$ python -q
>>> import numpy as np
>>> np.set_printoptions(precision=1, suppress=True, linewidth=120)
>>> W2 = np.array([[2, -1, 0, -1, 0, -1, -2, 3, 2, 3],
...     [3, 1, -2, -2, 3, 2, 3, -3, 1, 3],
...     [1, -1, 1, 3, -1, -3, -1, 1, 3, -3],
...     [0, 2, -1, 2, -2, -2, -2, 3, 1, 1],
...     [-3, 1, 3, 0, 0, 3, -2, -2, -2, 3],
...     [-2, 3, -3, 1, 1, -1, 0, -1, -3, -3],
...     [0, -1, 0, -2, -2, -3, 2, 1, 1, 2],
...     [-3, -3, 1, -1, -2, -2, -3, -3, -2, -2],
...     [3, 0, -3, -1, -1, 3, 3, -3, -2, 1],
...     [3, 3, -3, 3, 2, -3, -3, 0, 0, 1]])
>>> rng = np.random.default_rng(57095)
>>> E = (rng.random((24, 10)) < 0.25) @ W2
>>> E
array([[  2,  -3,  -1,  -4,   1,  -1,  -2,  -3,   1,   4],
       [  3,   3,  -3,   3,   2,  -3,  -3,   0,   0,   1],
       [ -1,  -1,   3,  -3,  -2,  -1,  -2,   2,   1,   8],
       [ -1,   6,  -2,   7,   2,  -4,  -6,  -2,  -2,  -2],
       [  0,   0,   0,   0,   0,   0,   0,   0,   0,   0],
       [  4,   0,  -1,   1,   2,  -1,   2,  -2,   4,   0],
       [  1,   3,  -6,   0,   0,   2,   3,  -4,  -5,  -2],
       [  3,   3,  -3,   0,   1,   0,   1,   0,   2,   4],
       [  2,   5,  -5,   7,   2,  -7,  -4,   0,   0,  -5],
       [ -1,   5,  -3,   5,  -3,   0,  -2,  -2,  -3,  -1],
       [ -3,   1,   3,   0,   0,   3,  -2,  -2,  -2,   3],
       [ -2,  -2,  -1,   2,  -2,  -7,  -6,   0,   0,  -5],
       [  1,  -3,   0,   0,   0,  -3,  -1,  -5,   2,  -2],
       [  0,  -2,   1,   2,  -6,  -2,  -7,  -1,   0,   3],
       [  4,   2,  -2,   6,   1,  -6,  -4,   1,   3,  -2],
       [ -2,   3,  -5,   3,   1,  -6,  -6,  -4,  -5,  -4],
       [  0,   2,  -1,   2,  -2,  -2,  -2,   3,   1,   1],
       [ -1,   0,   1,   1,   0,  -3, -10,  -2,  -2,   5],
       [  0,   0,   0,   0,   0,   0,   0,   0,   0,   0],
       [  4,   6,  -8,   0,   4,  -5,   2,  -3,  -1,   3],
       [  1,   6,  -6,   1,   2,  -1,   1,  -1,  -1,   1],
       [  1,   4,  -5,  -1,   4,   1,   3,  -4,  -2,   0],
       [  1,   0,   0,   3,  -5,  -8,  -1,   5,   5,   0],
       [  1,   1,   0,   5,  -3,  -5,  -3,   4,   4,  -2]])
>>> Xc = E - E.mean(axis=0)
>>> left, s, Vh = np.linalg.svd(Xc, full_matrices=False)
>>> round((s ** 2).sum() ** 2 / (s ** 4).sum(), 1)
np.float64(4.5)
>>> np.abs(Vh[0]).argmax()
np.int64(2)
>>> np.round(s ** 2 / (s ** 2).sum(), 1) + 0
array([0.3, 0.3, 0.2, 0.1, 0.1, 0. , 0. , 0. , 0. , 0. ])
>>> np.searchsorted(np.cumsum(s ** 2) / (s ** 2).sum(), 0.9) + 1
np.int64(5)
>>> W1 = np.array([[1, -7, 5, -4],
...     [-1, -8, 7, 9],
...     [-2, -8, -6, 8],
...     [-5, -9, -8, 4],
...     [1, -3, 1, -5],
...     [-8, 2, 2, 7],
...     [3, -4, 7, -4],
...     [2, -6, 3, -8],
...     [0, 7, -2, -6],
...     [-9, 4, -7, -8]])
>>> beta = np.array([2, -1, -1, -2])
>>> H = np.maximum(E @ W1 + beta, 0)
>>> (H > 0).mean(axis=0)
array([0.6, 0.3, 0.3, 0.4])
>>> W2 = np.array([[2, -2], [-2, 0], [1, -2], [-1, 1]])
>>> W1 @ W2
array([[ 25, -16],
       [ 12,  -3],
       [ -2,  24],
       [ -4,  30],
       [ 14,  -9],
       [-25,  19],
       [ 25, -24],
       [ 27, -18],
       [-10,  -2],
       [-25,  24]])
>>> labels = E[:, 1] > np.median(E[:, 1])
>>> r0 = E[labels].mean(axis=0) - E[~labels].mean(axis=0)
>>> ((E - E.mean(axis=0)) @ r0 > 0).astype(int)
array([0, 1, 0, 1, 0, 0, 1, 1, 1, 1, 0, 0, 0, 0, 1, 1, 0, 0, 0, 1, 1, 1, 0, 0])
>>> labels.astype(int)
array([0, 1, 0, 1, 0, 0, 1, 1, 1, 1, 0, 0, 0, 0, 1, 1, 1, 0, 0, 1, 1, 1, 0, 0])
>>> r0
array([ 1.1,  4.8, -4.5,  2.2,  2.4, -0.2,  1.2, -1. , -2.2, -1.7])
>>> round(float((((E - E.mean(axis=0)) @ r0 > 0) == labels).mean()), 1)
1.0
>>> J = np.load("a.npy")
>>> J
array([[ 2,  3,  4,  5,  6,  7,  8,  9, 10, 11],
       [12, 13, 14, 15, 16, 17, 18, 19, 20, 21],
       [22, 23, 24, 25, 26, 27, 28, 29, 30, 31],
       [32, 33, 34, 35, 36, 37, 38, 39, 40, 41],
       [42, 43, 44, 45, 46, 47, 48, 49, 50, 51],
       [52, 53, 54, 55, 56, 57, 58, 59, 60, 61]])
>>> r0, v = J[4], J[5]
>>> r0 @ r0
np.int64(21705)
>>> r0 @ v
np.int64(26355)
>>> pr = (r0 @ v) / (r0 @ r0) * r0
>>> np.outer(r0, v)
array([[2184, 2226, 2268, 2310, 2352, 2394, 2436, 2478, 2520, 2562],
       [2236, 2279, 2322, 2365, 2408, 2451, 2494, 2537, 2580, 2623],
       [2288, 2332, 2376, 2420, 2464, 2508, 2552, 2596, 2640, 2684],
       [2340, 2385, 2430, 2475, 2520, 2565, 2610, 2655, 2700, 2745],
       [2392, 2438, 2484, 2530, 2576, 2622, 2668, 2714, 2760, 2806],
       [2444, 2491, 2538, 2585, 2632, 2679, 2726, 2773, 2820, 2867],
       [2496, 2544, 2592, 2640, 2688, 2736, 2784, 2832, 2880, 2928],
       [2548, 2597, 2646, 2695, 2744, 2793, 2842, 2891, 2940, 2989],
       [2600, 2650, 2700, 2750, 2800, 2850, 2900, 2950, 3000, 3050],
       [2652, 2703, 2754, 2805, 2856, 2907, 2958, 3009, 3060, 3111]])
>>> pr
array([51. , 52.2, 53.4, 54.6, 55.9, 57.1, 58.3, 59.5, 60.7, 61.9])
>>> np.round(np.linalg.norm(r0 + v) ** 2 + np.linalg.norm(r0 - v) ** 2, 1)
np.float64(107420.0)
>>> round((v - pr) @ r0, 1)
np.float64(-0.0)
>>> np.linalg.matrix_rank(np.outer(r0, v))
np.int64(1)
>>> G = J.T @ J
>>> np.trace(G), (J ** 2).sum()
(np.int64(77530), np.int64(77530))
>>> np.diag(G)
array([6124, 6454, 6796, 7150, 7516, 7894, 8284, 8686, 9100, 9526])
>>> np.allclose(G, G.T)
True
>>> (J @ J.T).shape
(6, 6)
